$ python3 -q
>>> import numpy as np
>>> np.set_printoptions(precision=2, suppress=True, linewidth=160, legacy="1.25")
>>> def rnd(a):
...     return np.round(a, 2) + 0
... 
>>> feats = np.load("dump.npy")
>>> feats
array([[ 0,  0,  0,  0],
       [ 0,  8, -6,  2],
       [ 0, -6,  5, -1],
       [ 0,  2, -1,  1]])
>>> P = np.triu(np.array([[3, -3, 2, -3], [-1, -1, -1, 3], [3, 2, 2, -3], [0, -1, -1, -2]]), 1) + np.eye(4)
>>> Y = P @ feats @ np.linalg.inv(P)
>>> rnd(np.poly(Y))
array([  1., -14.,  12.,   0.,   0.])
>>> print(Y)
[[  0. -42. -11.  82.]
 [  0.  20.   6. -36.]
 [  0. -12.  -4.  20.]
 [  0.   2.   1.  -2.]]
>>> Y = np.array([[3, -3], [2, 3], [-1, -2], [3, -1]])
>>> Y.T @ feats.T
array([[  0,  28, -20,   8],
       [  0,  34, -27,   7]])
>>> np.einsum("ij->j", feats)
array([ 0,  4, -2,  2])
>>> np.linalg.matrix_rank(np.vstack([feats, Y.T]))
3
>>> np.einsum("ij,ij->i", feats, feats)
array([  0, 104,  62,   6])
>>> np.linalg.matrix_rank(feats @ Y)
2
>>> print(np.vstack([feats, Y.T]).shape)
(6, 4)
>>> left, sigma, VT = np.linalg.svd(feats)
>>> V = VT[:(sigma > 1e-8).sum()]
>>> rng = np.random.default_rng(282)
>>> vec = feats[2] + 2 * feats[3] + rng.integers(2) * np.eye(4)[0]
>>> vec
array([ 1., -2.,  3.,  1.])
>>> rnd(np.diag(V.T @ V))
array([0.  , 0.67, 0.67, 0.67])
>>> A = rng.normal(size=(20, 6)) + 5 * np.array([-2, 1, 0, -3, 3, 0])
>>> rnd(A)
array([[-11.26,   3.12,  -1.61, -16.32,  14.92,   0.03],
       [ -9.97,   4.79,  -0.06, -15.5 ,  14.71,   0.98],
       [-10.7 ,   5.59,   0.12, -15.3 ,  13.32,  -0.08],
       [ -9.37,   4.55,   2.18, -16.08,  12.88,  -0.85],
       [-11.6 ,   2.62,   1.14, -13.99,  14.06,   0.93],
       [-10.36,   4.77,  -0.59, -14.83,  15.57,  -0.85],
       [ -9.22,   5.08,   2.22, -14.71,  13.85,   0.18],
       [-10.29,   4.54,  -0.07, -15.37,  13.46,  -1.61],
       [-10.51,   6.34,   0.97, -14.82,  15.28,  -0.15],
       [-11.61,   5.49,  -0.06, -15.62,  14.65,  -1.06],
       [-11.3 ,   5.  ,  -1.42, -16.26,  15.1 ,   0.44],
       [ -8.27,   4.41,  -0.83, -14.11,  13.62,   0.58],
       [-10.69,   5.22,  -0.49, -16.35,  14.15,   0.6 ],
       [ -7.64,   4.49,   0.73, -14.95,  16.23,   0.86],
       [ -9.25,   6.72,  -0.28, -14.51,  15.77,  -1.03],
       [-10.06,   5.17,   0.78, -14.93,  15.23,   0.73],
       [-10.12,   4.94,  -0.54, -15.51,  14.62,  -0.56],
       [ -9.3 ,   3.31,   0.34, -13.31,  14.74,   0.61],
       [-10.04,   4.78,  -0.28, -15.9 ,  14.98,   0.48],
       [-11.07,   5.18,  -1.69, -15.66,  14.06,  -1.83]])
>>> gram = np.cov(A, rowvar=False)
>>> rnd(A.std(axis=0))
array([1.03, 0.95, 1.06, 0.8 , 0.85, 0.85])
>>> np.argsort(-A.std(axis=0).round(6), kind="stable")
array([2, 0, 1, 4, 5, 3])
>>> rnd(np.linalg.eigvalsh(gram)[::-1])
array([1.86, 1.16, 1.06, 0.6 , 0.48, 0.27])
>>> rnd(np.corrcoef(A[:, 5], A[:, 0])[0, 1])
0.24
>>> np.argwhere(np.triu(np.abs(np.corrcoef(A.T)) > 0.8, 1))
array([], shape=(0, 2), dtype=int64)
>>> rnd(np.polyfit(A[:, 5], A[:, 0], 1))
array([  0.29, -10.11])
>>> gram.shape
(6, 6)
